$ ipython --no-banner

In [1]: import numpy as np

In [2]: np.set_printoptions(precision=2, suppress=True, linewidth=160)

In [3]: W0 = np.loadtxt("x.csv", delimiter=",")

In [4]: W0
Out[4]: 
array([[0., 1., 1., 1., 1., 0.],
       [1., 0., 0., 0., 0., 0.],
       [1., 0., 0., 0., 1., 0.],
       [1., 0., 0., 0., 1., 1.],
       [1., 0., 1., 1., 0., 0.],
       [0., 0., 0., 1., 0., 0.]])

In [5]: print(W0 @ W0)
[[4. 0. 1. 1. 2. 1.]
 [0. 1. 1. 1. 1. 0.]
 [1. 1. 2. 2. 1. 0.]
 [1. 1. 2. 3. 1. 0.]
 [2. 1. 1. 1. 3. 1.]
 [1. 0. 0. 0. 1. 1.]]

In [6]: W0.sum(axis=0)
Out[6]: array([4., 1., 2., 3., 3., 1.])

In [7]: Lm = np.diag(W0.sum(axis=1)) - W0

In [8]: (np.linalg.eigvalsh(Lm) < 1e-8).sum()
Out[8]: np.int64(1)

In [9]: Lm
Out[9]: 
array([[ 4., -1., -1., -1., -1.,  0.],
       [-1.,  1.,  0.,  0.,  0.,  0.],
       [-1.,  0.,  2.,  0., -1.,  0.],
       [-1.,  0.,  0.,  3., -1., -1.],
       [-1.,  0., -1., -1.,  3.,  0.],
       [ 0.,  0.,  0., -1.,  0.,  1.]])

In [10]: print(round(np.linalg.det(Lm[1:, 1:])))
8

In [11]: Y = np.array([[1, 3]])

In [12]: A = Y.T @ Y

In [13]: print(A)
[[1 3]
 [3 9]]

In [14]: rng = np.random.default_rng(5167)

In [15]: lab = rng.permutation(6)

In [16]: lab
Out[16]: array([1, 3, 4, 2, 5, 0])

In [17]: Y = W0[lab][:, lab]

In [18]: np.diag(Y)
Out[18]: array([0., 0., 0., 0., 0., 0.])

In [19]: round(float(np.linalg.det(Y)), 2), round(float(np.linalg.det(W0[lab])), 2)
Out[19]: (-1.0, 1.0)

In [20]: print(np.sort(np.abs(np.linalg.eigvals(Y))))
[0.31 0.61 0.77 1.33 1.89 2.75]

In [21]: E = np.load("out2.npy")

In [22]: E
Out[22]: 
array([[-0.7,  1.9, -0.3,  0.1],
       [ 0.6, -0.2,  0.2,  1.7],
       [ 0.6, -1.3,  0.8, -0.9],
       [-0.4, -0.2,  1.8,  0.6]])

In [23]: P = np.triu(np.array([[0, -7, 4, 2], [-8, 3, -7, 8], [-1, -9, 3, -2], [1, -5, 2, -1]]), 1) + np.eye(4)

In [24]: Y = P @ E @ np.linalg.inv(P)

In [25]: round(np.linalg.det(Y), 2)
Out[25]: np.float64(-3.55)

In [26]: np.round(np.trace(Y), 2), round(float(np.trace(E)), 2)
Out[26]: (np.float64(0.5), 0.5)

In [27]: W = np.array([[-1, -2, -3, 2], [3, 1, -2, 2], [2, -2, 3, -1], [0, 3, -1, -3]])

In [28]: coef = np.array([2, -2, -2, -1])

In [29]: act = np.maximum(E @ W + coef, 0)

In [30]: (act > 0).mean(axis=0)
Out[30]: array([0.75, 0.5 , 0.5 , 0.25])

In [31]: C = np.array([[4, -8, -9], [-8, -9, 1], [6, -3, 6], [1, 9, 9]])

In [32]: W @ C
Out[32]: 
array([[ -4,  53,   7],
       [ -6,  -9, -20],
       [ 41, -16, -11],
       [-33, -51, -30]])

In [33]: Y = np.array([[-3, 4, 6], [-7, 6, 6], [0, -6, -1], [-8, 1, -6]])

In [34]: np.einsum("ij->j", E)
Out[34]: array([0.1, 0.2, 2.5, 1.5])

In [35]: np.einsum("ik,kj->ij", E, Y)
Out[35]: 
array([[-12. ,  10.5,   6.9],
       [-14. ,   1.7,  -8. ],
       [ 14.5, -11.1,   0.4],
       [ -2.2, -13. ,  -9. ]])

In [36]: Y.T @ E.T
Out[36]: 
array([[-12. , -14. ,  14.5,  -2.2],
       [ 10.5,   1.7, -11.1, -13. ],
       [  6.9,  -8. ,   0.4,  -9. ]])

In [37]: np.linalg.matrix_rank(E @ Y)
Out[37]: np.int64(3)

In [38]: Y = np.array([[-4, -9], [5, 6]])

In [39]: C = np.kron(Y, E)

In [40]: round(float(np.linalg.norm(C, 2)), 2), np.round(np.linalg.norm(Y, 2) * np.linalg.norm(E, 2), 2)
Out[40]: (33.94, np.float64(33.94))

In [41]: print(C.shape)
(8, 8)

In [42]: np.linalg.matrix_rank(C)
Out[42]: np.int64(8)

In [43]: round(np.einsum("ii->", E), 2)
Out[43]: np.float64(0.5)

In [44]: np.kron(np.eye(2, dtype=int), E)
Out[44]: 
array([[-0.7,  1.9, -0.3,  0.1, -0. ,  0. , -0. ,  0. ],
       [ 0.6, -0.2,  0.2,  1.7,  0. , -0. ,  0. ,  0. ],
       [ 0.6, -1.3,  0.8, -0.9,  0. , -0. ,  0. , -0. ],
       [-0.4, -0.2,  1.8,  0.6, -0. , -0. ,  0. ,  0. ],
       [-0. ,  0. , -0. ,  0. , -0.7,  1.9, -0.3,  0.1],
       [ 0. , -0. ,  0. ,  0. ,  0.6, -0.2,  0.2,  1.7],
       [ 0. , -0. ,  0. , -0. ,  0.6, -1.3,  0.8, -0.9],
       [-0. , -0. ,  0. ,  0. , -0.4, -0.2,  1.8,  0.6]])

In [45]: round(float(np.linalg.det(E.T)), 2)
Out[45]: -3.55

In [46]: round(float(np.linalg.eigvals(E).sum().real), 2)
Out[46]: 0.5

In [47]: np.poly(E)
Out[47]: array([ 1.  , -0.5 ,  0.66,  7.97, -3.55])

In [48]: np.round(np.linalg.det(2 * E), 2), round(float(np.linalg.det(E)), 2)
Out[48]: (np.float64(-56.76), -3.55)

In [49]: np.linalg.eigvals(E)
Out[49]: array([-1.89+0.j  ,  0.43+0.j  ,  0.98+1.84j,  0.98-1.84j])

In [50]: m1 = np.arange(25).reshape(5, 5) + -3

In [51]: m1
Out[51]: 
array([[-3, -2, -1,  0,  1],
       [ 2,  3,  4,  5,  6],
       [ 7,  8,  9, 10, 11],
       [12, 13, 14, 15, 16],
       [17, 18, 19, 20, 21]])

In [52]: U, s, Vh = np.linalg.svd(m1)

In [53]: s.round(2) + 0
Out[53]: array([57.5 ,  4.35,  0.  ,  0.  ,  0.  ])

In [54]: Y = U[:, :2] @ np.diag(s[:2]) @ Vh[:2]

In [55]: print(np.linalg.matrix_rank(Y))
2

In [56]: print(np.linalg.matrix_rank(m1, rtol=0.05))
2

In [57]: round(float(np.abs(m1 - Y).max()), 2)
Out[57]: 0.0

In [58]: np.linalg.cond(m1) > 100
Out[58]: np.True_

In [59]: print(np.linalg.matrix_rank(m1, rtol=0.1))
1

In [60]: C = np.array([[2, -2, 3, 3], [1, 2, -2, 1], [1, 3, 3, -2]])

In [61]: K = np.repeat(C, 11 // 3, axis=0)

In [62]: K = K + 0.1 * rng.normal(size=K.shape)

In [63]: K
Out[63]: 
array([[ 1.72, -1.9 ,  3.08,  2.81],
       [ 2.16, -1.98,  3.06,  2.77],
       [ 1.93, -1.99,  3.09,  3.03],
       [ 1.05,  2.15, -2.08,  0.98],
       [ 1.08,  1.93, -1.99,  0.98],
       [ 1.03,  1.84, -1.93,  1.05],
       [ 1.01,  3.09,  2.97, -2.12],
       [ 1.02,  2.9 ,  2.91, -2.1 ],
       [ 1.1 ,  3.04,  2.87, -1.79]])

In [64]: x0 = np.array([1, 0, 1, 0])

In [65]: K * x0
Out[65]: 
array([[ 1.72, -0.  ,  3.08,  0.  ],
       [ 2.16, -0.  ,  3.06,  0.  ],
       [ 1.93, -0.  ,  3.09,  0.  ],
       [ 1.05,  0.  , -2.08,  0.  ],
       [ 1.08,  0.  , -1.99,  0.  ],
       [ 1.03,  0.  , -1.93,  0.  ],
       [ 1.01,  0.  ,  2.97, -0.  ],
       [ 1.02,  0.  ,  2.91, -0.  ],
       [ 1.1 ,  0.  ,  2.87, -0.  ]])

In [66]: K @ x0
Out[66]: array([ 4.8 ,  5.22,  5.03, -1.03, -0.91, -0.9 ,  3.98,  3.93,  3.97])

In [67]: np.einsum("ij,j->i", K, x0)
Out[67]: array([ 4.8 ,  5.22,  5.03, -1.03, -0.91, -0.9 ,  3.98,  3.93,  3.97])

In [68]: print(K @ (2 * x0))
[ 9.6  10.45 10.05 -2.06 -1.81 -1.8   7.95  7.86  7.94]

In [69]: np.sign((K @ x0).round(6))
Out[69]: array([ 1.,  1.,  1., -1., -1., -1.,  1.,  1.,  1.])
